>>> import numpy as np
>>> np.set_printoptions(precision=2, suppress=True, linewidth=200, legacy="1.25")
>>> W0 = np.load("data.npy")
>>> print(W0)
[[ -8  -9 -11]
 [  0  -1  -3]
 [ -3  -4  -6]]
>>> # rank 2
>>> W0 @ W0
array([[ 97, 125, 181],
       [  9,  13,  21],
       [ 42,  55,  81]])
>>> print(round(np.abs(np.linalg.eigvals(W0)).max(), 2))
13.76
>>> np.round(np.trace(np.linalg.pinv(W0) @ W0), 2)
2.0
>>> np.linalg.lstsq(W0[:-1].T, W0[-1])[2]
2
>>> print(np.unique(W0.round(6), axis=0).shape)
(3, 3)
>>> arr = np.load("dump.npy")
>>> arr
array([[4, 0, 0, 0, 0, 0],
       [0, 9, 0, 0, 0, 0],
       [5, 6, 0, 0, 0, 0],
       [0, 0, 4, 0, 0, 0],
       [0, 0, 0, 9, 0, 0],
       [0, 0, 5, 6, 0, 0],
       [0, 0, 0, 0, 4, 0],
       [0, 0, 0, 0, 0, 9],
       [0, 0, 0, 0, 5, 6]])
>>> O, Rm = np.linalg.qr(arr)
>>> print(Rm)
[[-6.4  -4.69  0.    0.    0.    0.  ]
 [ 0.   -9.75  0.    0.    0.    0.  ]
 [ 0.    0.   -6.4  -4.69  0.    0.  ]
 [ 0.    0.    0.    9.75  0.    0.  ]
 [ 0.    0.    0.    0.   -6.4  -4.69]
 [ 0.    0.    0.    0.    0.   -9.75]]
>>> round(abs(Rm[0, 0]), 2), round(np.linalg.norm(arr[:, 0]), 2)
(6.4, 6.4)
>>> np.round(O @ Rm, 2) + 0
array([[4., 0., 0., 0., 0., 0.],
       [0., 9., 0., 0., 0., 0.],
       [5., 6., 0., 0., 0., 0.],
       [0., 0., 4., 0., 0., 0.],
       [0., 0., 0., 9., 0., 0.],
       [0., 0., 5., 6., 0., 0.],
       [0., 0., 0., 0., 4., 0.],
       [0., 0., 0., 0., 0., 9.],
       [0., 0., 0., 0., 5., 6.]])
>>> O.round(2) + 0
array([[-0.62,  0.3 ,  0.  ,  0.  ,  0.  ,  0.  ],
       [ 0.  , -0.92,  0.  ,  0.  ,  0.  ,  0.  ],
       [-0.78, -0.24,  0.  ,  0.  ,  0.  ,  0.  ],
       [ 0.  ,  0.  , -0.62, -0.3 ,  0.  ,  0.  ],
       [ 0.  ,  0.  ,  0.  ,  0.92,  0.  ,  0.  ],
       [ 0.  ,  0.  , -0.78,  0.24,  0.  ,  0.  ],
       [ 0.  ,  0.  ,  0.  ,  0.  , -0.62,  0.3 ],
       [ 0.  ,  0.  ,  0.  ,  0.  ,  0.  , -0.92],
       [ 0.  ,  0.  ,  0.  ,  0.  , -0.78, -0.24]])
>>> np.trace(O @ O.T)
6.0
>>> f = np.array([-2, -3, 0, 1, 0, 3])
>>> out = Rm + np.outer(f, np.eye(6)[0])
>>> print(out)
[[-8.4  -4.69  0.    0.    0.    0.  ]
 [-3.   -9.75  0.    0.    0.    0.  ]
 [ 0.    0.   -6.4  -4.69  0.    0.  ]
 [ 1.    0.    0.    9.75  0.    0.  ]
 [ 0.    0.    0.    0.   -6.4  -4.69]
 [ 3.    0.    0.    0.    0.   -9.75]]
>>> np.linalg.matrix_rank(np.linalg.inv(out) - np.linalg.inv(Rm), tol=1e-8)
1
>>> np.linalg.matrix_rank(out - Rm)
1
>>> W1 = np.array([[-3, -1, 3, 3],
...     [3, -3, -1, -3],
...     [-2, 3, -3, -3],
...     [-1, 1, -1, -1],
...     [-3, 0, 1, -3],
...     [2, -2, -1, 3]])
>>> c = np.array([-2, 2, 0, -1])
>>> act = np.maximum(out @ W1 + c, 0)
>>> np.linalg.matrix_rank(act)
4
>>> (act > 0).mean(axis=0)
array([0.5 , 0.83, 0.5 , 0.5 ])
>>> C = np.array([[7, -6, -4], [8, 6, -2], [9, 6, 1], [7, 2, 8]])
>>> W1 @ C
array([[ 19,  36,  41],
       [-33, -48, -31],
       [-38,   6, -25],
       [-15,   4,  -7],
       [-33,  18, -11],
       [ 10, -24,  19]])
>>> x0 = np.array([-5, -2, -3, 5, -5, 5])
>>> rhs = arr @ x0
>>> rhs
array([-20, -18, -37, -12,  45,  15, -20,  45,   5])
>>> np.linalg.lstsq(arr, rhs)[0]
array([-5., -2., -3.,  5., -5.,  5.])
>>> rng = np.random.default_rng(848671)
>>> rhs = rhs + 0.3 * rng.normal(size=9)
>>> rhs
array([-20.11, -18.53, -36.89, -12.18,  45.15,  14.84, -20.17,  44.83,   5.08])
>>> c, *_ = np.linalg.lstsq(arr, rhs)
>>> np.round(np.linalg.norm(rhs - arr @ c), 2)
0.42
>>> np.round(arr.T @ (rhs - arr @ c), 2) + 0
array([0., 0., 0., 0., 0., 0.])
>>> print([round(float(np.linalg.norm(np.linalg.solve(arr.T @ arr + lam * np.eye(6), arr.T @ rhs))), 2) for lam in (0, 1, 10, 100)])
[10.64, 10.38, 8.65, 3.95]
>>> arr - arr[0]
array([[ 0,  0,  0,  0,  0,  0],
       [-4,  9,  0,  0,  0,  0],
       [ 1,  6,  0,  0,  0,  0],
       [-4,  0,  4,  0,  0,  0],
       [-4,  0,  0,  9,  0,  0],
       [-4,  0,  5,  6,  0,  0],
       [-4,  0,  0,  0,  4,  0],
       [-4,  0,  0,  0,  0,  9],
       [-4,  0,  0,  0,  5,  6]])
>>> np.unravel_index(np.abs(arr).argmax(), arr.shape)
(1, 1)
>>> np.linalg.svd(arr, compute_uv=False)
array([11.29, 11.29, 11.29,  5.53,  5.53,  5.53])
>>> arr.mean(axis=0)
array([1.  , 1.67, 1.  , 1.67, 1.  , 1.67])
>>> J = np.load("block10.npy")
>>> print(J)
[[7 1 7 1]
 [4 1 4 1]
 [7 1 7 1]
 [4 1 4 1]]
>>> # looks like rank 2
>>> z = rng.permutation(4)
>>> z
array([3, 1, 0, 2])
>>> out = J[z][:, z]
>>> np.allclose(out, J)
False
>>> out
array([[1, 1, 4, 4],
       [1, 1, 4, 4],
       [1, 1, 7, 7],
       [1, 1, 7, 7]])
>>> print(np.round(np.sort(np.abs(np.linalg.eigvals(out))), 2) + 0)
[ 0.    0.    0.79 15.21]
>>> [round(float(x), 2) for x in np.linalg.svd(J, compute_uv=False)[:3]]
[16.35, 0.73, 0.0]
>>> print(np.argsort(-np.linalg.norm(J, axis=0).round(6), kind="stable")[:3])
[0 2 1]
>>> round(np.linalg.norm(J, 2) / np.linalg.norm(J), 2)
1.0
